$ python -q
>>> import numpy as np
>>> np.set_printoptions(precision=1, suppress=True, linewidth=200)
>>> F = np.load("out0.npy")
>>> print(F)
[[ 1.4 -1.2 -1.7 -9.  -1.1]
 [ 0.7 -1.8  0.5  0.   0.2]
 [-0.2  0.   0.1 -4.  -0.6]
 [-0.5 -1.7 -0.3 -3.   0.3]
 [ 0.2  1.5  0.1  4.  -1. ]]
>>> x0 = np.array([2, 1, 0, 0, 0])
>>> h = np.maximum(F @ x0, 0)
>>> print(np.flatnonzero(h > 1e-9))
[0 4]
>>> print(F * (h > 1e-9)[:, None])
[[ 1.4 -1.2 -1.7 -9.  -1.1]
 [ 0.  -0.   0.   0.   0. ]
 [-0.   0.   0.  -0.  -0. ]
 [-0.  -0.  -0.  -0.   0. ]
 [ 0.2  1.5  0.1  4.  -1. ]]
>>> print(h)
[1.6 0.  0.  0.  1.9]
>>> feats = np.loadtxt("block3.csv", delimiter=",")
>>> print(feats)
[[ -1.   4.  -8.  -2.  -6.  -5.  -6.  -4.  -4.   2.]
 [  7.  -5.  -3.  -2.   6.   0.  -6.  -6.   1.  -5.]
 [ -8.  -9. -11.  -9.   1.   1.  -3.   3.   1.  -8.]
 [ -6.  -3.   5.   5.  -3.   4.  -8.  -1.   5.  -8.]
 [ -4.  -5.   1.  -2. -12.  -5.   7.   5.   4.  -1.]
 [  4.   8.  -9.  -2.  -3.  12.   6.  -1.  -8.   9.]
 [  2.   5.   7.  -2.   9.   6.   6.  -4.   6.   0.]
 [  7.   2.  -6.   4.   0.  -2.   7.   6.  -4.   1.]
 [ -8.   3.  -8.   2.  -4.  -5.   1.   0.  -1.  -9.]
 [ -2.   6.  -5.   7.   5.   3.  -4.   0.  -2. -10.]]
>>> q, vecs = np.linalg.qr(feats[:, :4])[0], np.linalg.qr(feats[:, 4:])[0]
>>> sigma = np.linalg.svd(q.T @ vecs, compute_uv=False)
>>> print(np.round(np.linalg.norm(q @ q.T - vecs @ vecs.T, 2), 1))
1.0
>>> print(np.sort(np.abs(np.linalg.eigvals(feats))))
[ 5.2  5.2  7.4  7.4 11.  11.  13.3 15.1 15.1 16.1]
>>> print(np.linalg.matrix_power(feats, 2))
[[  97.    6.  117.   80.   87.  -43. -126.  -67.  -14.   31.]
 [ -82.  -13.   -1.  -44. -224. -120.   -2.   13.  -25.  108.]
 [ 110.   88.  152.   48.  -76.  -53.  256.   96.  -52.  271.]
 [-104.  -97.  -62.  -38. -100.   23.  -16.   59.  -26.   -4.]
 [  20.   77.   51.   40.  202.   22.   38.   -2.   14.  -29.]
 [ 247.  232.  -11.   60.  152.  227.    7. -146. -105.  148.]
 [ -87.  -31. -145. -133.  -65.   30.   66.  -24.   28.  -74.]
 [ 109.   85.   82.   69.   42.    4.   -4.  -52.   24.   34.]
 [ 105.  -53.  254.   43.   83.  -16.   21.  -31.   86.   75.]
 [  62. -101.  104.  -10. -125.    0.    2.  -12.   38.   90.]]
>>> print(np.allclose(feats @ feats.T, feats.T @ feats))
False
>>> print(feats @ feats)
[[  97.    6.  117.   80.   87.  -43. -126.  -67.  -14.   31.]
 [ -82.  -13.   -1.  -44. -224. -120.   -2.   13.  -25.  108.]
 [ 110.   88.  152.   48.  -76.  -53.  256.   96.  -52.  271.]
 [-104.  -97.  -62.  -38. -100.   23.  -16.   59.  -26.   -4.]
 [  20.   77.   51.   40.  202.   22.   38.   -2.   14.  -29.]
 [ 247.  232.  -11.   60.  152.  227.    7. -146. -105.  148.]
 [ -87.  -31. -145. -133.  -65.   30.   66.  -24.   28.  -74.]
 [ 109.   85.   82.   69.   42.    4.   -4.  -52.   24.   34.]
 [ 105.  -53.  254.   43.   83.  -16.   21.  -31.   86.   75.]
 [  62. -101.  104.  -10. -125.    0.    2.  -12.   38.   90.]]
>>> feats.inv()
Traceback (most recent call last):
  File "<python-input-18>", line 1, in <module>
    feats.inv()
    ^^^^^^^^^
AttributeError: 'numpy.ndarray' object has no attribute 'inv'
